$ python -q
>>> import numpy as np
>>> np.set_printoptions(precision=2, suppress=True, linewidth=200)
>>> J = np.load("layer9.npy")
>>> J.round(2) + 0
array([[-0.23, -0.59, -0.05, -0.22, -0.15, -0.01, -0.29, -0.16,  0.19,  0.58, -0.05,  0.14,  0.17],
       [ 0.13, -0.08,  0.17,  0.11,  0.34,  0.18, -0.48, -0.4 , -0.17, -0.18, -0.53,  0.09, -0.21],
       [ 0.03,  0.1 , -0.18, -0.01,  0.12, -0.02,  0.43, -0.6 , -0.09,  0.02, -0.14,  0.  ,  0.6 ],
       [ 0.33,  0.03, -0.17,  0.05, -0.18, -0.71,  0.05, -0.11,  0.11,  0.  , -0.16,  0.46, -0.23],
       [-0.33, -0.2 ,  0.01,  0.16, -0.32,  0.23,  0.15, -0.17,  0.51, -0.54, -0.07,  0.23, -0.07],
       [ 0.1 , -0.04,  0.04,  0.12,  0.34, -0.26, -0.03, -0.28,  0.57,  0.07,  0.21, -0.55, -0.19],
       [ 0.07,  0.39, -0.42, -0.53, -0.39,  0.12, -0.31, -0.2 ,  0.09, -0.09, -0.07, -0.24, -0.09],
       [ 0.49, -0.03,  0.11,  0.04, -0.15,  0.47,  0.21, -0.32, -0.01,  0.25,  0.37,  0.21, -0.33],
       [ 0.07, -0.02,  0.42,  0.32, -0.64, -0.15, -0.02, -0.13, -0.19,  0.07, -0.19, -0.42,  0.06],
       [-0.1 , -0.31, -0.25,  0.13, -0.04, -0.19, -0.26, -0.26, -0.44, -0.35,  0.57, -0.05,  0.  ],
       [-0.59,  0.39, -0.19,  0.36,  0.  ,  0.  ,  0.04, -0.21, -0.12,  0.37,  0.01,  0.09, -0.36],
       [-0.3 ,  0.02,  0.55, -0.6 ,  0.07, -0.21,  0.23, -0.23, -0.15, -0.1 ,  0.09,  0.05, -0.24],
       [ 0.  ,  0.44,  0.38,  0.09, -0.01, -0.04, -0.46, -0.08,  0.23,  0.02,  0.34,  0.32,  0.4 ]])
>>> np.round(J[:, 1] @ J[:, 12], 2)
np.float64(0.0)
>>> np.linalg.svd(J, compute_uv=False)
array([1., 1., 1., 1., 1., 1., 1., 1., 1., 1., 1., 1., 1.])
>>> rng = np.random.default_rng(7673)
>>> theta = rng.uniform(0, 2 * np.pi, 39)
>>> q, _ = np.linalg.qr(np.array([[0.5, 0.9], [0.1, 0.6], [-0.3, 0.6], [0.1, -0.8], [-0.3, 1.0]]))
>>> feats = 5 * np.c_[np.cos(theta), np.sin(theta)] @ q.T
>>> feats
array([[-3.95, -0.89,  2.09, -0.55,  1.99],
       [ 3.6 ,  0.67, -2.31,  0.85, -2.36],
       [ 4.58,  1.68, -0.67, -0.87,  0.06],
       [-1.56, -1.45, -2.14,  2.34, -3.23],
       [ 3.66,  1.86,  0.87, -1.9 ,  1.95],
       [ 1.09, -0.55, -2.73,  2.01, -3.47],
       [ 1.19, -0.51, -2.74,  1.98, -3.45],
       [-4.18, -1.06,  1.89, -0.3 ,  1.67],
       [ 3.19,  1.81,  1.25, -2.09,  2.37],
       [ 4.17,  1.86,  0.29, -1.57,  1.27],
       [ 2.74,  0.19, -2.61,  1.38, -2.95],
       [-3.17, -0.42,  2.49, -1.14,  2.7 ],
       [ 2.69,  1.72,  1.59, -2.22,  2.72],
       [-1.95,  0.19,  2.73, -1.73,  3.28],
       [-4.21, -1.86, -0.23,  1.53, -1.2 ],
       [ 1.59,  1.46,  2.13, -2.34,  3.22],
       [-0.3 , -1.06, -2.54,  2.28, -3.49],
       [ 2.47,  1.67,  1.72, -2.26,  2.84],
       [-4.34, -1.83, -0.01,  1.38, -0.93],
       [-1.8 ,  0.25,  2.74, -1.79,  3.32],
       [-4.41, -1.27,  1.58,  0.03,  1.21],
       [ 3.86,  0.83, -2.15,  0.63, -2.09],
       [ 0.82,  1.23,  2.4 , -2.32,  3.42],
       [ 1.31,  1.38,  2.24, -2.34,  3.3 ],
       [-3.75, -1.87, -0.78,  1.85, -1.84],
       [ 2.9 ,  0.27, -2.57,  1.3 , -2.87],
       [ 3.59,  0.66, -2.31,  0.85, -2.37],
       [ 0.6 ,  1.16,  2.46, -2.31,  3.45],
       [-3.98, -0.91,  2.06, -0.52,  1.95],
       [-1.29,  0.47,  2.74, -1.95,  3.43],
       [ 4.01,  0.94, -2.04,  0.48, -1.91],
       [ 3.95,  1.87,  0.56, -1.73,  1.59],
       [-0.74,  0.69,  2.71, -2.1 ,  3.5 ],
       [-2.96, -0.31,  2.56, -1.26,  2.83],
       [-0.87,  0.64,  2.72, -2.06,  3.49],
       [ 4.26,  1.13, -1.8 ,  0.2 , -1.53],
       [ 4.38,  1.25, -1.62,  0.01, -1.27],
       [-2.99, -1.77, -1.4 ,  2.15, -2.52],
       [ 4.44,  1.31, -1.53, -0.09, -1.13]])
>>> np.linalg.cond(feats) > 100
np.True_
>>> [round(float(x), 2) for x in np.linalg.svd(feats, compute_uv=False)[:3]]
[23.5, 20.57, 0.0]
>>> labels = feats[:, 1] > np.median(feats[:, 1])
>>> r0 = feats[labels].mean(axis=0) - feats[~labels].mean(axis=0)
>>> r0
array([ 4.86,  2.01, -0.09, -1.46,  0.9 ])
>>> round(float((((feats - feats.mean(axis=0)) @ r0 > 0) == labels).mean()), 2)
0.92
>>> r = np.linalg.matrix_rank(feats)
>>> r
np.int64(2)
>>> ns = np.linalg.svd(feats)[2][r:].T
>>> [int(np.linalg.matrix_rank(feats[:, :j + 1])) for j in range(5)]
[1, 2, 2, 2, 2]
>>> np.linalg.matrix_rank(feats.T @ feats), np.linalg.matrix_rank(feats @ feats.T)
(np.int64(2), np.int64(2))
>>> [int(np.linalg.matrix_rank(feats[:i])) for i in range(1, len(feats) + 1)]
[1, 2, 2, 2, 2, 2, 2, 2, 2, 2, 2, 2, 2, 2, 2, 2, 2, 2, 2, 2, 2, 2, 2, 2, 2, 2, 2, 2, 2, 2, 2, 2, 2, 2, 2, 2, 2, 2, 2]
>>> Uu, sig, Vh = np.linalg.svd(feats)
>>> sig.round(2) + 0
array([23.5 , 20.57,  0.  ,  0.  ,  0.  ])
>>> out = Uu[:, :2] @ np.diag(sig[:2]) @ Vh[:2]
>>> np.linalg.matrix_rank(feats, rtol=0.05)
np.int64(2)
>>> np.round(np.abs(feats - out).max(), 2)
np.float64(0.0)
>>> Xs = feats - feats.mean(axis=0)
>>> Uu, sig, Vh = np.linalg.svd(Xs, full_matrices=False)
>>> np.abs(Vh[0]).argmax()
np.int64(4)
>>> Vh[0] * np.sign(Vh[0, np.abs(Vh[0]).argmax()])
array([-0.53, -0.03,  0.53, -0.28,  0.6 ])
>>> np.linalg.matrix_rank(Xs)
np.int64(2)
>>> np.abs(Uu[:, 0]).argmax()
np.int64(10)
>>> sig.round(2) + 0
array([23.44, 19.96,  0.  ,  0.  ,  0.  ])
>>> np.round((sig ** 2).sum() ** 2 / (sig ** 4).sum(), 2)
np.float64(1.95)
>>> np.round(Xs.mean(axis=0), 2) + 0
array([0., 0., 0., 0., 0.])
>>> K = np.loadtxt("arr.csv", delimiter=",")
>>> K
array([[-1.,  0.,  0.,  0.,  0.],
       [ 0.,  0.,  0.,  0.,  0.],
       [ 0.,  0., -3.,  0.,  0.],
       [ 0.,  0.,  0.,  3.,  0.],
       [ 0.,  0.,  0.,  0., -1.]])
>>> # splits into 5 blocks
>>> blk = np.stack([K, 4 * K, K[::-1]])
>>> blk.sum(axis=0)
array([[ -5.,   0.,   0.,   0.,  -1.],
       [  0.,   0.,   0.,   3.,   0.],
       [  0.,   0., -18.,   0.,   0.],
       [  0.,   0.,   0.,  15.,   0.],
       [ -1.,   0.,   0.,   0.,  -5.]])
>>> np.linalg.det(blk)
array([0., 0., 0.])
>>> np.linalg.norm(blk, axis=(1, 2))
array([ 4.47, 17.89,  4.47])
>>> np.all(np.linalg.eigvalsh(K) > 0)
np.False_
>>> [round(float(np.linalg.det(K[:i, :i])), 2) + 0 for i in range(1, 6)]
[-1.0, 0.0, 0.0, 0.0, 0.0]
>>> np.round(np.linalg.eigvalsh(K).min(), 2)
np.float64(-3.0)
>>> np.linalg.pinv(K)
array([[-1.  ,  0.  ,  0.  ,  0.  ,  0.  ],
       [ 0.  ,  0.  ,  0.  ,  0.  ,  0.  ],
       [ 0.  ,  0.  , -0.33,  0.  ,  0.  ],
       [ 0.  ,  0.  ,  0.  ,  0.33,  0.  ],
       [ 0.  ,  0.  ,  0.  ,  0.  , -1.  ]])
>>> K.T @ K
array([[1., 0., 0., 0., 0.],
       [0., 0., 0., 0., 0.],
       [0., 0., 9., 0., 0.],
       [0., 0., 0., 9., 0.],
       [0., 0., 0., 0., 1.]])
>>> K @ K.T
array([[1., 0., 0., 0., 0.],
       [0., 0., 0., 0., 0.],
       [0., 0., 9., 0., 0.],
       [0., 0., 0., 9., 0.],
       [0., 0., 0., 0., 1.]])
>>> W0 = np.load("dump.npy")
>>> W0
array([[1.  , 0.9 , 0.81, 0.73, 0.66, 0.59, 0.53],
       [0.9 , 1.  , 0.9 , 0.81, 0.73, 0.66, 0.59],
       [0.81, 0.9 , 1.  , 0.9 , 0.81, 0.73, 0.66],
       [0.73, 0.81, 0.9 , 1.  , 0.9 , 0.81, 0.73],
       [0.66, 0.73, 0.81, 0.9 , 1.  , 0.9 , 0.81],
       [0.59, 0.66, 0.73, 0.81, 0.9 , 1.  , 0.9 ],
       [0.53, 0.59, 0.66, 0.73, 0.81, 0.9 , 1.  ]])
>>> Lm = np.linalg.cholesky(W0)
>>> W0 / np.sqrt(np.outer(np.diag(W0), np.diag(W0)))
array([[1.  , 0.9 , 0.81, 0.73, 0.66, 0.59, 0.53],
       [0.9 , 1.  , 0.9 , 0.81, 0.73, 0.66, 0.59],
       [0.81, 0.9 , 1.  , 0.9 , 0.81, 0.73, 0.66],
       [0.73, 0.81, 0.9 , 1.  , 0.9 , 0.81, 0.73],
       [0.66, 0.73, 0.81, 0.9 , 1.  , 0.9 , 0.81],
       [0.59, 0.66, 0.73, 0.81, 0.9 , 1.  , 0.9 ],
       [0.53, 0.59, 0.66, 0.73, 0.81, 0.9 , 1.  ]])
>>> np.linalg.eigvalsh(W0).min() > 0
np.True_
>>> q, R = np.linalg.qr(W0)
>>> np.abs(np.diag(R))
array([2.02, 0.18, 0.18, 0.18, 0.17, 0.16, 0.14])
>>> np.allclose(R.T @ R, W0.T @ W0)
True
>>> A = np.loadtxt("data.csv", delimiter=",")
>>> A
array([[ 0.78, -0.39,  1.09,  0.21,  0.26],
       [-0.12,  0.16, -0.22, -0.07, -0.18],
       [-1.65,  0.71, -1.26, -0.75, -0.84],
       [-1.98,  0.58,  0.1 , -1.34, -1.59],
       [-1.57,  0.44, -0.91, -0.7 , -0.73],
       [ 0.8 , -0.37,  0.47,  0.42,  0.54],
       [-3.32,  1.31, -1.64, -1.78, -2.13],
       [ 4.25, -1.29,  1.28,  2.32,  2.51],
       [ 2.91, -1.12,  1.81,  1.43,  1.69],
       [-0.85,  0.33, -1.21, -0.18, -0.11],
       [ 1.31, -0.42,  0.62,  0.65,  0.75],
       [-0.87,  0.32, -0.78, -0.31, -0.3 ]])
>>> r0 = np.array([2, 3, 5, 6, 0, 3, 1, 7, 2, 3, 8, 8, 1])
>>> out = J + np.outer(r0, np.eye(13)[5])
>>> np.round(np.linalg.det(out) / np.linalg.det(J), 2), np.round(1 + np.linalg.solve(J, r0)[5], 2)
(np.float64(-2.87), np.float64(-2.87))
>>> np.linalg.matrix_rank(np.linalg.inv(out) - np.linalg.inv(J), tol=1e-8)
np.int64(1)
